$ ipython --no-banner

In [1]: import numpy as np

In [2]: from numpy import linalg as LA

In [3]: np.set_printoptions(suppress=True, linewidth=120)

In [4]: m1 = np.loadtxt("sample16.csv", delimiter=",")

In [5]: m1
Out[5]: 
array([[-14.,  11.,  15.],
       [ 11.,   8., -10.],
       [ 15., -10.,   8.]])

In [6]: evals, vecs = LA.eigh(m1)

In [7]: np.round(vecs.T @ vecs, 3) + 0
Out[7]: 
array([[1., 0., 0.],
       [0., 1., 0.],
       [0., 0., 1.]])

In [8]: np.round(vecs @ np.diag(evals) @ vecs.T, 3)
Out[8]: 
array([[-14.,  11.,  15.],
       [ 11.,   8., -10.],
       [ 15., -10.,   8.]])

In [9]: np.round(np.abs(vecs[:, -1]), 3)
Out[9]: array([0.172, 0.579, 0.797])

In [10]: np.round(LA.eigvalsh(m1 + 5 * np.eye(3)), 3)
Out[10]: array([-22.455,  15.955,  23.5  ])

In [11]: np.unique(evals.round(6) + 0, return_counts=True)[1]
Out[11]: array([1, 1, 1])

In [12]: np.abs(vecs[:, -1]).round(6).argmax()
Out[12]: np.int64(2)

In [13]: np.round(evals.sum(), 3), np.trace(m1)
Out[13]: (np.float64(2.0), np.float64(2.0))

In [14]: M2 = np.array([[4, -6], [7, 3], [-2, 2]])

In [15]: LA.matrix_rank(m1 @ M2)
Out[15]: np.int64(2)

In [16]: np.einsum("ik,kj->ij", m1, M2)
Out[16]: 
array([[  -9.,  147.],
       [ 120.,  -62.],
       [ -26., -104.]])

In [17]: np.vstack([m1, M2.T]).shape
Out[17]: (5, 3)

In [18]: np.einsum("ij,ij->i", m1, m1)
Out[18]: array([542., 285., 389.])

In [19]: M2 @ m1
Traceback (most recent call last):
  Cell In[19], line 1
    M2 @ m1
ValueError: matmul: Input operand 1 has a mismatch in its core dimension 0, with gufunc signature (n?,k),(k,m?)->(n?,m?) (size 3 is different from 2)


In [20]: np.einsum("ik,kj->ji", m1, M2)
Out[20]: 
array([[  -9.,  120.,  -26.],
       [ 147.,  -62., -104.]])

In [21]: left, sigma = LA.svd(m1)
Traceback (most recent call last):
  Cell In[21], line 1
    left, sigma = LA.svd(m1)
ValueError: too many values to unpack (expected 2)


In [22]: left, sigma, Vt = LA.svd(m1, full_matrices=False)

In [23]: (sigma > 1e-8).sum()
Out[23]: np.int64(3)

In [24]: np.allclose(left * sigma @ Vt, m1)
Out[24]: True

In [25]: np.round(sigma / sigma[0], 3)
Out[25]: array([1.   , 0.674, 0.399])

In [26]: np.round(left.T @ m1 @ Vt.T, 3) + 0
Out[26]: 
array([[27.455,  0.   ,  0.   ],
       [ 0.   , 18.5  ,  0.   ],
       [ 0.   ,  0.   , 10.955]])

In [27]: np.round(Vt @ Vt.T, 3) + 0
Out[27]: 
array([[1., 0., 0.],
       [0., 1., 0.],
       [0., 0., 1.]])

In [28]: np.round(np.abs(Vt[0]), 3)
Out[28]: array([0.81 , 0.378, 0.449])

In [29]: sigma.round(3)
Out[29]: array([27.455, 18.5  , 10.955])

In [30]: np.round(np.sqrt((sigma ** 2).sum()), 3), round(float(LA.norm(m1)), 3)
Out[30]: (np.float64(34.871), 34.871)

In [31]: left.shape, sigma.shape, Vt.shape
Out[31]: ((3, 3), (3,), (3, 3))

In [32]: np.round(left.T @ left, 3) + 0
Out[32]: 
array([[1., 0., 0.],
       [0., 1., 0.],
       [0., 0., 1.]])
